$ ipython --no-banner

In [1]: import numpy as np

In [2]: import numpy.linalg as la

In [3]: np.set_printoptions(suppress=True, linewidth=120)

In [4]: A = np.load("data.npy")

In [5]: A
Out[5]: 
array([[ 2.5, -0.6,  0.1,  0.2],
       [ 0.4,  0.8,  2.3,  2. ],
       [ 0.3,  0.3, -0.8,  1.7],
       [ 1.6, -0.4, -0.8, -2.3]])

In [6]: np.round(A.sum(axis=0), 2)
Out[6]: array([4.8, 0.1, 0.8, 1.6])

In [7]: np.round(A.mean(axis=0), 2)
Out[7]: array([1.2 , 0.02, 0.2 , 0.4 ])

In [8]: np.round(A - A[0], 2)
Out[8]: 
array([[ 0. ,  0. ,  0. ,  0. ],
       [-2.1,  1.4,  2.2,  1.8],
       [-2.2,  0.9, -0.9,  1.5],
       [-0.9,  0.2, -0.9, -2.5]])

In [9]: la.rank(A)
---------------------------------------------------------------------------
AttributeError                            Traceback (most recent call last)
Cell In[9], line 1
----> 1 la.rank(A)

AttributeError: module 'numpy.linalg' has no attribute 'rank'

In [10]: A[4]
---------------------------------------------------------------------------
IndexError                                Traceback (most recent call last)
Cell In[10], line 1
----> 1 A[4]

IndexError: index 4 is out of bounds for axis 0 with size 4

In [11]: A[:, 4]
---------------------------------------------------------------------------
IndexError                                Traceback (most recent call last)
Cell In[11], line 1
----> 1 A[:, 4]

IndexError: index 4 is out of bounds for axis 1 with size 4

In [12]: round(float(la.norm(A)), 2)
Out[12]: 5.4

In [13]: proj = np.triu(np.array([[1, 3, 0, 1], [0, 0, 1, 0], [3, 2, 1, 3], [3, 1, 3, 0]]), 1) + np.eye(4)

In [14]: A2 = proj @ A @ la.inv(proj)

In [15]: round(float(la.det(A2)), 2)
Out[15]: 11.02

In [16]: round(np.trace(A2), 2), round(float(np.trace(A)), 2)
Out[16]: (np.float64(0.2), 0.2)

In [17]: np.round(proj @ A - A @ proj, 2)
Out[17]: 
array([[ 2.8, -5.5,  6.7,  0.9],
       [ 0.3, -0.9, -1.6, -5.6],
       [ 4.8, -2.1, -2.7, -4.8],
       [ 0. , -4.8,  0.4,  0.8]])

In [18]: np.round(np.poly(A2), 2)
Out[18]: array([ 1.  , -0.2 , -5.03, -0.71, 11.02])

In [19]: left, sv, Vt = la.svd(A, full_matrices=False)

In [20]: np.round(left.T @ A @ Vt.T, 2) + 0
Out[20]: 
array([[4.08, 0.  , 0.  , 0.  ],
       [0.  , 2.95, 0.  , 0.  ],
       [0.  , 0.  , 1.87, 0.  ],
       [0.  , 0.  , 0.  , 0.49]])

In [21]: sv.round(2)
Out[21]: array([4.08, 2.95, 1.87, 0.49])

In [22]: np.abs(left[:, 0]).round(6).argmax()
Out[22]: np.int64(3)

In [23]: np.round(sv / sv[0], 2)
Out[23]: array([1.  , 0.72, 0.46, 0.12])

In [24]: A2 = la.invert(A)
---------------------------------------------------------------------------
AttributeError                            Traceback (most recent call last)
Cell In[24], line 1
----> 1 A2 = la.invert(A)

AttributeError: module 'numpy.linalg' has no attribute 'invert'

In [25]: A2 = la.inv(A)

In [26]: round(la.cond(A), 2)
Out[26]: np.float64(8.36)

In [27]: np.round(la.inv(A2), 2)
Out[27]: 
array([[ 2.5, -0.6,  0.1,  0.2],
       [ 0.4,  0.8,  2.3,  2. ],
       [ 0.3,  0.3, -0.8,  1.7],
       [ 1.6, -0.4, -0.8, -2.3]])

In [28]: A2.round(2)
Out[28]: 
array([[ 0.13,  0.18,  0.22,  0.33],
       [-1.02,  0.78,  0.87,  1.23],
       [ 0.14,  0.2 , -0.49, -0.17],
       [ 0.22, -0.08,  0.17, -0.36]])

In [29]: np.round(A @ A2, 2) + 0
Out[29]: 
array([[1., 0., 0., 0.],
       [0., 1., 0., 0.],
       [0., 0., 1., 0.],
       [0., 0., 0., 1.]])

In [30]: (np.abs(A2) > 1e-9).astype(int)
Out[30]: 
array([[1, 1, 1, 1],
       [1, 1, 1, 1],
       [1, 1, 1, 1],
       [1, 1, 1, 1]])
